$ python -q
>>> import numpy as np
>>> np.set_printoptions(suppress=True, linewidth=200)
>>> rnd = lambda a: np.round(a, 2) + 0
>>> F = np.load("layer17.npy")
>>> F
array([[0, 0, 0, 0, 1],
       [0, 0, 2, 0, 0],
       [2, 0, 0, 0, 0],
       [0, 0, 0, 1, 0],
       [0, 0, 0, 0, 0]])
>>> proj = np.triu(np.array([[3, 0, 0, 2, 2],
...     [-2, 3, 2, 1, -2],
...     [2, 2, 0, 0, 2],
...     [0, 3, -1, 0, 3],
...     [3, 2, -3, 2, 0]]), 1) + np.eye(5)
>>> A2 = proj @ F @ np.linalg.inv(proj)
>>> np.poly(A2)
array([ 1., -1.,  0.,  0.,  0.,  0.])
>>> A2
array([[ 0.,  0.,  0.,  2., -5.],
       [ 4.,  0.,  2., -7.,  9.],
       [ 2.,  0.,  0., -4.,  8.],
       [ 0.,  0.,  0.,  1., -3.],
       [ 0.,  0.,  0.,  0.,  0.]])
>>> np.linalg.matrix_rank(A2)
np.int64(4)
>>> np.trace(A2), np.trace(F)
(np.float64(1.0), np.int64(1))
>>> proj @ F - F @ proj
array([[ 0.,  0.,  0.,  2.,  0.],
       [ 4.,  0.,  0.,  1., -4.],
       [ 0.,  0.,  0., -4., -4.],
       [ 0.,  0.,  0.,  0., -3.],
       [ 0.,  0.,  0.,  0.,  0.]])
>>> rnd(np.linalg.det(A2))
np.float64(0.0)
>>> rnd(np.trace(np.linalg.pinv(A2) @ A2))
np.float64(4.0)
>>> np.unique(A2.round(6), axis=0).shape
(5, 5)
>>> rnd(A2 @ np.linalg.pinv(A2) @ A2)
array([[ 0.,  0.,  0.,  2., -5.],
       [ 4.,  0.,  2., -7.,  9.],
       [ 2.,  0.,  0., -4.,  8.],
       [ 0.,  0.,  0.,  1., -3.],
       [ 0.,  0.,  0.,  0.,  0.]])
>>> np.allclose(A2[:-1].T @ np.linalg.lstsq(A2[:-1].T, A2[-1])[0], A2[-1])
True
>>> Uu, sv, Vh = np.linalg.svd(F)
>>> evecs = Vh[:(sv > 1e-8).sum()]
>>> rng = np.random.default_rng(36572)
>>> vec = F[2] + 5 * F[3] + rng.integers(2) * np.eye(5)[4]
>>> vec
array([2., 0., 0., 5., 0.])
>>> np.linalg.matrix_rank(np.vstack([F, vec]))
np.int64(4)
>>> F[:, 4] @ F[:, 2]
np.int64(0)
>>> q, _ = np.linalg.qr(np.array([[-1.2, -0.5, -0.7, -1.6, 0.3],
...     [1.2, -1.2, 0.4, 0.7, -0.9],
...     [1.3, -0.9, -0.3, -0.4, 0.4],
...     [0.5, 0.7, -0.3, 0.6, -0.2],
...     [0.1, 0.3, -2.4, -2.1, -0.1]]))
>>> M = 5 * q
>>> rnd(M)
array([[-2.73, -2.84, -1.55, -0.76, -2.54],
       [ 2.73, -2.5 ,  0.15, -3.27,  0.76],
       [ 2.96, -1.45, -1.1 ,  3.11, -1.82],
       [ 1.14,  2.73, -0.29, -1.96, -3.51],
       [ 0.23,  1.05, -4.61, -0.47,  1.53]])
>>> proj = np.triu(np.array([[1, 1, 2, 0, 2],
...     [2, 2, 1, 1, 2],
...     [2, 1, 2, 3, 2],
...     [3, 3, 1, 0, 1],
...     [2, 3, 3, 2, 2]]), 1) + np.eye(5)
>>> A2 = proj @ M @ np.linalg.inv(proj)
>>> rnd(np.linalg.det(A2))
np.float64(3125.0)
>>> rnd(np.trace(A2)), rnd(np.trace(M))
(np.float64(-6.76), np.float64(-6.76))
>>> labels = rng.permutation(5)
>>> labels
array([0, 3, 1, 4, 2])
>>> A2 = M[labels][:, labels]
>>> rnd(np.linalg.det(A2)), rnd(np.linalg.det(M[labels]))
(np.float64(3125.0), np.float64(-3125.0))
>>> rnd(np.diag(A2))
array([-2.73, -1.96, -2.5 ,  1.53, -1.1 ])
>>> rnd(np.trace(A2))
np.float64(-6.76)
>>> vec = np.array([2, 1, 1, 3, 2])
>>> rnd(M @ np.ones(5))
array([-10.43,  -2.13,   1.7 ,  -1.89,  -2.27])
>>> np.linalg.norm(M @ vec) <= np.linalg.norm(M, 2) * np.linalg.norm(vec) + 1e-9
np.True_
>>> (M @ vec).argmax()
np.int64(2)
>>> rnd(M @ vec)
array([-17.23,  -5.19,   9.05,  -8.19,  -1.44])
>>> rnd(np.einsum("ij,j->i", M, vec))
array([-17.23,  -5.19,   9.05,  -8.19,  -1.44])
>>> np.sign((M @ vec).round(6))
array([-1., -1.,  1., -1., -1.])
>>> rnd(M @ np.eye(5)[0])
array([-2.73,  2.73,  2.96,  1.14,  0.23])
>>> rnd(np.linalg.eigvals(M))
array([ 5.  +0.j  , -3.27+3.78j, -3.27-3.78j, -2.61+4.27j, -2.61-4.27j])
>>> rnd(np.poly(M))
array([    1.  ,     6.76,    25.34,  -126.68,  -844.91, -3125.  ])
>>> rnd(np.linalg.det(2 * M)), rnd(np.linalg.det(M))
(np.float64(100000.0), np.float64(3125.0))
>>> rnd(np.einsum("ij,ji->", M, M))
np.float64(-4.99)
>>> rnd(np.linalg.det(M.T))
np.float64(3125.0)
>>> feats = np.loadtxt("data.csv", delimiter=",")
>>> feats
array([[ 19.43,  40.98, -40.13],
       [ 20.96,  40.52, -39.57],
       [ 20.72,  38.82, -38.67],
       [ 21.52,  40.66, -39.16],
       [ 17.94,  40.31, -40.91],
       [ 21.17,  38.83, -38.9 ],
       [ 22.52,  41.79, -40.23],
       [ 21.19,  41.43, -39.67],
       [ 20.21,  40.55, -39.74],
       [ 18.58,  40.1 , -40.85],
       [ 18.71,  39.05, -40.52],
       [ 19.96,  40.87, -39.8 ],
       [ 19.69,  40.01, -39.3 ],
       [ 20.53,  43.6 , -40.42],
       [ 19.94,  41.77, -38.87],
       [ 19.8 ,  40.61, -39.29],
       [ 20.53,  39.68, -42.41],
       [ 17.88,  39.1 , -40.35],
       [ 19.24,  38.54, -38.8 ],
       [ 19.46,  38.75, -39.86],
       [ 20.23,  39.72, -40.42],
       [ 19.65,  40.18, -40.24],
       [ 19.24,  40.07, -39.39],
       [ 20.2 ,  40.53, -41.77],
       [ 20.32,  38.31, -39.8 ],
       [ 18.77,  39.39, -40.91],
       [ 18.59,  39.37, -40.23]])
>>> T = np.stack([feats, 5 * feats, feats[::-1]])
>>> (T @ feats.T).shape
(3, 27, 27)
>>> A2 = M / np.linalg.norm(M, axis=1, keepdims=True)
>>> C2 = A2 @ A2.T
>>> np.degrees(np.arccos(np.clip(C2[1, 2], -1, 1)))
np.float64(90.0)
>>> (np.abs(C2) > 0.9).astype(int)
array([[1, 0, 0, 0, 0],
       [0, 1, 0, 0, 0],
       [0, 0, 1, 0, 0],
       [0, 0, 0, 1, 0],
       [0, 0, 0, 0, 1]])
>>> vec = np.array([3, 1, 0])
>>> target = feats @ vec
>>> coef, lr = np.zeros(3), 1 / np.linalg.norm(feats, 2) ** 2
>>> for i in range(30):
...     coef -= lr * feats.T @ (feats @ coef - target)
...     if i % 5 == 0: print(i, round(np.linalg.norm(feats @ coef - target), 2))
... 
0 15.5
5 15.47
10 15.44
15 15.42
20 15.39
25 15.36
>>> rnd(coef)
array([ 0.57,  1.11, -1.09])
>>> Z = feats[[10, 22]].astype(float)
>>> for _ in range(3):
...     labels = np.linalg.norm(feats[:, None] - Z, axis=-1).argmin(axis=1)
...     Z = np.array([feats[labels == j].mean(axis=0) for j in range(2)])
... 
>>> labels
array([1, 1, 1, 1, 0, 1, 1, 1, 1, 0, 0, 1, 1, 1, 1, 1, 0, 0, 0, 0, 0, 0, 1, 0, 0, 0, 0])
>>> rnd(Z[1] - Z[0])
array([1.25, 1.29, 1.03])
>>> rnd(Z)
array([[ 19.24,  39.46, -40.54],
       [ 20.49,  40.75, -39.51]])
>>> u = np.array([-2, 2])
>>> rnd(np.cross(feats[20, :3], feats[3, :3]))
array([ 88.04, -77.63, -32.22])
>>> np.convolve(feats[20], u)
array([-40.46, -38.98, 160.28, -80.84])
>>> data = np.array([[-9, 6, 0, 0, 0],
...     [2, 1, 0, 0, 0],
...     [0, 0, 6, 0, -3],
...     [0, 0, 0, 1, 0],
...     [0, 0, 8, 0, 0]])
>>> (np.linalg.matrix_power((data != 0) + (data.T != 0) + np.eye(5), 5) > 0).astype(int)
array([[1, 1, 0, 0, 0],
       [1, 1, 0, 0, 0],
       [0, 0, 1, 0, 1],
       [0, 0, 0, 1, 0],
       [0, 0, 1, 0, 1]])
>>> np.flatnonzero(np.linalg.matrix_power((data != 0) + (data.T != 0) + np.eye(5), 5)[3])
array([3])
>>> rnd(np.sort(np.linalg.eigvals(data).real))
array([-10.08,   1.  ,   2.08,   3.  ,   3.  ])
>>> def softmax(z):
...     e = np.exp(z - z.max(axis=-1, keepdims=True))
...     return e / e.sum(axis=-1, keepdims=True)
... 
>>> rnd(softmax(data[4] + 3))
array([0., 0., 1., 0., 0.])
>>> rnd(softmax(10 * data[4]))
array([0., 0., 1., 0., 0.])
>>> att = data @ data.T / np.sqrt(5)
>>> rnd(softmax(att))
array([[1.  , 0.  , 0.  , 0.  , 0.  ],
       [0.  , 0.76, 0.08, 0.08, 0.08],
       [0.  , 0.  , 0.21, 0.  , 0.79],
       [0.18, 0.18, 0.18, 0.28, 0.18],
       [0.  , 0.  , 0.  , 0.  , 1.  ]])
>>> softmax(att).round(6).argmax(axis=1)
array([0, 1, 4, 3, 4])
>>> A2 = np.linalg.inv(data)
>>> rnd(np.linalg.slogdet(data)[0])
np.float64(-1.0)
>>> rnd(np.linalg.det(data) * A2)
array([[  24., -144.,    0.,    0.,    0.],
       [ -48., -216.,    0.,    0.,    0.],
       [   0.,    0.,    0.,    0.,  -63.],
       [   0.,    0.,    0., -504.,    0.],
       [   0.,    0.,  168.,    0., -126.]])
>>> rnd(np.linalg.inv(A2))
array([[-9.,  6.,  0.,  0.,  0.],
       [ 2.,  1.,  0.,  0.,  0.],
       [ 0.,  0.,  6.,  0., -3.],
       [ 0.,  0.,  0.,  1.,  0.],
       [ 0.,  0.,  8.,  0.,  0.]])
>>> J = np.array([[6.62, -1.73, 1.9, 3.95], [8.98, -3.15, 3.09, 5.71]])
>>> rnd(J.sum(axis=1))
array([10.74, 14.63])
>>> np.count_nonzero(J)
np.int64(8)
>>> np.unravel_index(np.abs(J).argmax(), J.shape)
(np.int64(1), np.int64(0))
>>> np.linalg.matrix_rank(J)
np.int64(2)
